$ ipython --no-banner

In [1]: import numpy as np

In [2]: np.set_printoptions(precision=4, suppress=True, linewidth=120)

In [3]: tidy = lambda a: np.round(a, 4) + 0

In [4]: M = np.load("layer6.npy")

In [5]: print(M)
[[ 3.  3.  0.  2.]
 [ 0. -2.  2. -1.]
 [ 0. -2.  1. -3.]
 [ 0.  3. -3.  2.]]

In [6]: def softmax(z):
   ...:     e = np.exp(z - z.max(axis=-1, keepdims=True))
   ...:     return e / e.sum(axis=-1, keepdims=True)
   ...: 

In [7]: print(tidy(softmax(M[0] + 4)))
[0.4136 0.4136 0.0206 0.1522]

In [8]: att = M @ M.T / np.sqrt(4)

In [9]: print(tidy(softmax(att)))
[[0.989  0.     0.     0.011 ]
 [0.0001 0.4999 0.4999 0.    ]
 [0.     0.0759 0.9241 0.    ]
 [0.011  0.     0.     0.989 ]]

In [10]: mat = np.loadtxt("sample2.csv", delimiter=",")

In [11]: print(mat)
[[1. 1. 0. 0. 0. 0.]
 [2. 0. 0. 0. 0. 0.]
 [1. 0. 0. 0. 0. 0.]
 [0. 0. 1. 1. 0. 0.]
 [0. 0. 2. 0. 0. 0.]
 [0. 0. 1. 0. 0. 0.]
 [0. 0. 0. 0. 1. 1.]
 [0. 0. 0. 0. 2. 0.]
 [0. 0. 0. 0. 1. 0.]]

In [12]: x = np.array([3, -2, 0, -3, 0, 3])

In [13]: target = mat @ x

In [14]: print(tidy(np.linalg.pinv(mat) @ mat))
[[1. 0. 0. 0. 0. 0.]
 [0. 1. 0. 0. 0. 0.]
 [0. 0. 1. 0. 0. 0.]
 [0. 0. 0. 1. 0. 0.]
 [0. 0. 0. 0. 1. 0.]
 [0. 0. 0. 0. 0. 1.]]

In [15]: print(target)
[ 1.  6.  3. -3.  0.  0.  3.  0.  0.]

In [16]: rng = np.random.default_rng(695160)

In [17]: target = target + 0.1 * rng.normal(size=9)

In [18]: print(tidy(target))
[ 0.9538  6.0447  2.9638 -3.039   0.1207 -0.1225  2.882   0.081  -0.0889]

In [19]: b, *_ = np.linalg.lstsq(mat, target)

In [20]: print([round(float(np.linalg.norm(np.linalg.solve(mat.T @ mat + lam * np.eye(6), mat.T @ target))), 2) for lam in (0, 1, 10, 100)])
[5.56, 3.17, 1.09, 0.16]

In [21]: print(tidy(mat.T @ (target - mat @ b)))
[0. 0. 0. 0. 0. 0.]

In [22]: M2 = np.c_[mat[:, :4] @ np.array([[1, -5, 5, -5], [5, 5, -4, 2], [-2, 5, -2, 4], [-3, 5, -3, 0]]), np.array([3, 1, 2, 0, 1, 2, 0, 3, 4])]

In [23]: print(M2)
[[  6.   0.   1.  -3.   3.]
 [  2. -10.  10. -10.   1.]
 [  1.  -5.   5.  -5.   2.]
 [ -5.  10.  -5.   4.   0.]
 [ -4.  10.  -4.   8.   1.]
 [ -2.   5.  -2.   4.   2.]
 [  0.   0.   0.   0.   0.]
 [  0.   0.   0.   0.   3.]
 [  0.   0.   0.   0.   4.]]

In [24]: print(np.linalg.matrix_rank(np.c_[mat, M2]))
7

In [25]: print(tidy(np.linalg.lstsq(mat, M2[:, 0])[0]))
[ 1.  5. -2. -3.  0.  0.]

In [26]: data = np.loadtxt("a.csv", delimiter=",")

In [27]: print(data)
[[ 6.  2. -3.]
 [ 4. -2. -2.]
 [-4. -2.  2.]
 [ 6. -3. -3.]
 [ 2. -1. -1.]
 [ 2.  0. -1.]]

In [28]: print(np.linalg.matrix_rank(data, rtol=0.1))
2

In [29]: print(np.linalg.cond(data) > 100)
True

In [30]: F = np.loadtxt("test0.csv", delimiter=",")

In [31]: print(F)
[[6. 5. 0. 5. 0.]
 [5. 6. 0. 5. 0.]
 [0. 0. 6. 0. 5.]
 [5. 5. 0. 6. 0.]
 [0. 0. 5. 0. 6.]]

In [32]: O, vecs = np.linalg.qr(F[:, :1])[0], np.linalg.qr(F[:, 1:])[0]

In [33]: sv = np.linalg.svd(O.T @ vecs, compute_uv=False)

In [34]: print(tidy(sv))
[0.9913]

In [35]: idx = rng.permutation(5)

In [36]: print(idx)
[4 2 3 1 0]

In [37]: M2 = F[idx][:, idx]

In [38]: print(tidy(np.linalg.det(M2)), tidy(np.linalg.det(F[idx])))
176.0 -176.0

In [39]: print(np.diag(M2))
[6. 6. 6. 6. 6.]

In [40]: print(np.allclose(M2, F))
False

In [41]: J = np.diag(5 * np.array([-1, -3, 3, -3, 3, 0])) + np.array([[6, -1, 5, -9, 9, -1],
    ...:     [9, 5, 3, 6, -5, -8],
    ...:     [-1, -3, 3, -3, -3, -8],
    ...:     [9, 5, 8, 5, 3, 7],
    ...:     [-1, -7, -9, -6, 1, -9],
    ...:     [-7, 5, 3, -6, 7, 5]])

In [42]: print(J)
[[  1  -1   5  -9   9  -1]
 [  9 -10   3   6  -5  -8]
 [ -1  -3  18  -3  -3  -8]
 [  9   5   8 -10   3   7]
 [ -1  -7  -9  -6  16  -9]
 [ -7   5   3  -6   7   5]]

In [43]: M2 = J / np.linalg.norm(J, axis=1, keepdims=True)

In [44]: gram = M2 @ M2.T

In [45]: print((np.abs(gram) > 0.9).astype(int))
[[1 0 0 0 0 0]
 [0 1 0 0 0 0]
 [0 0 1 0 0 0]
 [0 0 0 1 0 0]
 [0 0 0 0 1 0]
 [0 0 0 0 0 1]]

In [46]: print(np.argwhere(np.triu(np.abs(gram) > 0.95, 1)))
[]

In [47]: print(tidy(np.linalg.norm(M2, axis=1)))
[1. 1. 1. 1. 1. 1.]

In [48]: print(tidy(np.degrees(np.arccos(np.clip(gram[2, 1], -1, 1)))))
67.9326

In [49]: print(tidy(gram[2]))
[ 0.3557  0.3757  1.      0.2301 -0.214   0.0106]

In [50]: print(np.allclose(J, J.T))
False

In [51]: print(J @ J)
[[ -96 -119  -64   12  109 -182]
 [  31  107  138 -132    4   94]
 [ -14  -57  289   33 -161 -153]
 [ -96 -119  118  -35   99 -175]
 [ -62  -89 -407   12  228 -102]
 [ -61 -106  -62   72   32 -137]]

In [52]: print(tidy(np.sort(np.abs(np.linalg.eigvals(J)))))
[ 3.1734  3.1734  8.5426 10.8174 10.8174 22.8205]

In [53]: print(np.allclose(J @ J.T, J.T @ J))
False

In [54]: print(tidy(np.abs(np.linalg.eigvals(J)).max()))
22.8205

In [55]: print(np.trace(J))
20

In [56]: print((J + J.T) / 2)
[[  1.    4.    2.    0.    4.   -4. ]
 [  4.  -10.    0.    5.5  -6.   -1.5]
 [  2.    0.   18.    2.5  -6.   -2.5]
 [  0.    5.5   2.5 -10.   -1.5   0.5]
 [  4.   -6.   -6.   -1.5  16.   -1. ]
 [ -4.   -1.5  -2.5   0.5  -1.    5. ]]

In [57]: O, R = np.linalg.qr(M)

In [58]: print(tidy(np.abs(np.diag(R))))
[3.     4.1231 0.8745 0.2774]

In [59]: print(tidy(O.T @ O))
[[1. 0. 0. 0.]
 [0. 1. 0. 0.]
 [0. 0. 1. 0.]
 [0. 0. 0. 1.]]

In [60]: print(tidy(np.trace(O @ O.T)))
4.0

In [61]: print(tidy(O))
[[ 1.      0.      0.      0.    ]
 [ 0.     -0.4851  0.2691  0.8321]
 [ 0.     -0.4851 -0.8745  0.    ]
 [ 0.      0.7276 -0.4036  0.5547]]

In [62]: print(np.allclose(R.T @ R, M.T @ M))
True

In [63]: print(tidy(O @ R))
[[ 3.  3.  0.  2.]
 [ 0. -2.  2. -1.]
 [ 0. -2.  1. -3.]
 [ 0.  3. -3.  2.]]

In [64]: print(abs(R[0, 0]), tidy(np.linalg.norm(M[:, 0])))
3.0 3.0

In [65]: feats = np.loadtxt("mat.csv", delimiter=",")

In [66]: print(feats)
[[10.  8.  6. 10.  6.]
 [ 8. 26. 23. 11. 11.]
 [ 6. 23. 23.  9. 12.]
 [10. 11.  9. 11.  6.]
 [ 6. 11. 12.  6. 11.]]

In [67]: U, sv, Vh = np.linalg.svd(feats, full_matrices=False)

In [68]: print(tidy(np.sqrt((sv ** 2).sum())), tidy(np.linalg.norm(feats)))
63.8984 63.8984

In [69]: print(tidy(Vh @ Vh.T))
[[1. 0. 0. 0. 0.]
 [0. 1. 0. 0. 0.]
 [0. 0. 1. 0. 0.]
 [0. 0. 0. 1. 0.]
 [0. 0. 0. 0. 1.]]

In [70]: print(tidy(sv / sv[0]))
[1.     0.2002 0.0826 0.0144 0.    ]

In [71]: print((sv > 1e-8).sum())
4

In [72]: print([round(float(x), 4) for x in np.linalg.svd(feats, compute_uv=False)[:3]])
[62.4449, 12.499, 5.1579]

In [73]: print(tidy(np.linalg.norm(feats, 2) / np.linalg.norm(feats)))
0.9773

In [74]: print(np.linalg.cond(feats) > 100)
True

In [75]: W1 = np.array([[1, 3, 2, 1, 8],
    ...:     [8, 4, 5, 4, 8],
    ...:     [4, 6, 9, 0, 5],
    ...:     [7, 4, 9, 1, 6],
    ...:     [6, 9, 8, 8, 3]])

In [76]: b = np.array([9, -8, -3, -1, 5])

In [77]: hid = np.maximum(feats @ W1 + b, 0)

In [78]: print(np.linalg.matrix_rank(hid))
4

In [79]: print((hid > 0).mean(axis=0))
[1. 1. 1. 1. 1.]

In [80]: print(hid)
[[213. 184. 249.  99. 257.]
 [460. 401. 537. 210. 491.]
 [426. 384. 508. 202. 442.]
 [256. 218. 300. 112. 302.]
 [259. 249. 314. 143. 270.]]

In [81]: Z = np.array([[5, 0], [4, 5], [0, 3], [2, 4], [5, 3]])

In [82]: print(hid @ Z)
[[3284. 2834.]
 [6779. 5929.]
 [6280. 5578.]
 [3886. 3344.]
 [3927. 3569.]]

In [83]: print(W1 @ Z)
[[ 59  49]
 [104  75]
 [ 69  72]
 [ 83  69]
 [ 97 110]]

In [84]: print((hid @ Z).round(6).argmax(axis=1))
[0 0 0 0 0]

In [85]: U, sv, Vh = np.linalg.svd(feats)

In [86]: vecs = Vh[:(sv > 1e-8).sum()]

In [87]: x = feats[1] + -1 * feats[4] + rng.integers(2) * np.eye(5)[0]

In [88]: print(x)
[ 2. 15. 11.  5.  0.]

In [89]: print(tidy(np.diag(vecs.T @ vecs)))
[0.5575 0.9823 0.8894 0.6416 0.9292]

In [90]: gram = feats.T @ feats

In [91]: print(np.diag(gram))
[ 336. 1511. 1319.  459.  458.]

In [92]: print(tidy(np.linalg.eigvalsh(gram)[::-1]))
[3899.3646  156.2247   26.6039    0.8068    0.    ]
